$ python -q
>>> import numpy as np
>>> from numpy import linalg as LA
>>> np.set_printoptions(precision=3, suppress=True, linewidth=200, legacy="1.25")
>>> K = np.load("x.npy")
>>> K
array([[1, 0, 0, 0],
       [0, 1, 0, 0],
       [0, 0, 1, 0],
       [2, 2, 0, 1]])
>>> # 2 blocks once reordered
>>> f = np.array([5, 6, 4, 6])
>>> other = K + np.outer(f, np.eye(4)[1])
>>> LA.matrix_rank(LA.inv(other) - LA.inv(K), tol=1e-8)
1
>>> other
array([[1., 5., 0., 0.],
       [0., 7., 0., 0.],
       [0., 4., 1., 0.],
       [2., 8., 0., 1.]])
>>> other = np.array([[0.7], [-0.4], [0.7], [-1.1]])
>>> cent = np.array([[-0.7, -0.4, 1.0, 0.4, -1.4, -0.6, -1.6, -0.8, 0.2]])
>>> data = other @ cent
>>> data
array([[-0.49, -0.28,  0.7 ,  0.28, -0.98, -0.42, -1.12, -0.56,  0.14],
       [ 0.28,  0.16, -0.4 , -0.16,  0.56,  0.24,  0.64,  0.32, -0.08],
       [-0.49, -0.28,  0.7 ,  0.28, -0.98, -0.42, -1.12, -0.56,  0.14],
       [ 0.77,  0.44, -1.1 , -0.44,  1.54,  0.66,  1.76,  0.88, -0.22]])
>>> # row 2 repeats row 0
>>> rank = LA.matrix_rank(data)
>>> rank
1
>>> ns = LA.svd(data)[2][rank:].T
>>> [int(LA.matrix_rank(data[:, :j + 1])) for j in range(9)]
[1, 1, 1, 1, 1, 1, 1, 1, 1]
>>> np.allclose(data @ ns, 0)
True
>>> [int(LA.matrix_rank(data[:i])) for i in range(1, len(data) + 1)]
[1, 1, 1, 1]
>>> LA.lstsq(data[:-1].T, data[-1])[2]
1
>>> round(float(np.trace(LA.pinv(data) @ data)), 3)
1.0
>>> np.abs(np.diag(LA.qr(data)[1])) > 1e-9
array([ True, False, False, False])
>>> data @ LA.pinv(data) @ data
array([[-0.49, -0.28,  0.7 ,  0.28, -0.98, -0.42, -1.12, -0.56,  0.14],
       [ 0.28,  0.16, -0.4 , -0.16,  0.56,  0.24,  0.64,  0.32, -0.08],
       [-0.49, -0.28,  0.7 ,  0.28, -0.98, -0.42, -1.12, -0.56,  0.14],
       [ 0.77,  0.44, -1.1 , -0.44,  1.54,  0.66,  1.76,  0.88, -0.22]])
>>> np.argsort(-LA.norm(data, axis=0).round(6), kind="stable")[:3]
array([6, 4, 2])
>>> LA.cond(data) > 100
True
>>> round(float(LA.norm(data, 2) / LA.norm(data)), 3)
1.0
>>> [round(float(x), 3) for x in LA.svd(data, compute_uv=False)[:3]]
[4.162, 0.0, 0.0]
>>> F = np.load("w.npy")
>>> F
array([[ 0, -2,  3, -2, -1,  2, -2],
       [ 0,  0, -3, -3,  1,  1,  3],
       [ 0,  0,  0,  2,  2,  0,  0],
       [ 0,  0,  0,  0,  1,  0, -3],
       [ 0,  0,  0,  0,  0, -2,  1],
       [ 0,  0,  0,  0,  0,  0, -2],
       [ 0,  0,  0,  0,  0,  0,  0]])
>>> # triangular: eigenvalues sit on the diagonal
>>> np.round(np.abs(LA.eigvals(F)).max(), 3)
0.0
>>> F @ F
array([[ 0,  0,  6, 12,  2,  0, -5],
       [ 0,  0,  0, -6, -9, -2,  8],
       [ 0,  0,  0,  0,  2, -4, -4],
       [ 0,  0,  0,  0,  0, -2,  1],
       [ 0,  0,  0,  0,  0,  0,  4],
       [ 0,  0,  0,  0,  0,  0,  0],
       [ 0,  0,  0,  0,  0,  0,  0]])
>>> F.inv()
Traceback (most recent call last):
  File "<python-input-34>", line 1, in <module>
    F.inv()
    ^^^^^
AttributeError: 'numpy.ndarray' object has no attribute 'inv'
>>> LA.matrix_power(F, 3)
array([[  0,   0,   0,  12,  24,  -4, -34],
       [  0,   0,   0,   0,  -6,  18,  13],
       [  0,   0,   0,   0,   0,  -4,  10],
       [  0,   0,   0,   0,   0,   0,   4],
       [  0,   0,   0,   0,   0,   0,   0],
       [  0,   0,   0,   0,   0,   0,   0],
       [  0,   0,   0,   0,   0,   0,   0]])
>>> U, sigma, Vh = LA.svd(data)
>>> vecs = Vh[:(sigma > 1e-8).sum()]
>>> rng = np.random.default_rng(39)
>>> x0 = data[1] + -1 * data[3] + rng.integers(2) * np.eye(9)[4]
>>> x0
array([-0.49, -0.28,  0.7 ,  0.28,  0.02, -0.42, -1.12, -0.56,  0.14])
>>> LA.matrix_rank(np.vstack([data, x0]))
2
>>> np.diag(vecs.T @ vecs)
array([0.066, 0.022, 0.136, 0.022, 0.266, 0.049, 0.347, 0.087, 0.005])
>>> np.allclose(vecs.T @ vecs @ x0, x0)
False
>>> U, sigma, Vh = LA.svd(data)
>>> sigma.round(3) + 0
array([4.162, 0.   , 0.   , 0.   ])
>>> np.argmax(sigma[:-1] / (sigma[1:] + 1e-6)) + 1
1
>>> other = U[:, :1] @ np.diag(sigma[:1]) @ Vh[:1]
>>> LA.matrix_rank(other)
1
>>> other
array([[-0.49, -0.28,  0.7 ,  0.28, -0.98, -0.42, -1.12, -0.56,  0.14],
       [ 0.28,  0.16, -0.4 , -0.16,  0.56,  0.24,  0.64,  0.32, -0.08],
       [-0.49, -0.28,  0.7 ,  0.28, -0.98, -0.42, -1.12, -0.56,  0.14],
       [ 0.77,  0.44, -1.1 , -0.44,  1.54,  0.66,  1.76,  0.88, -0.22]])
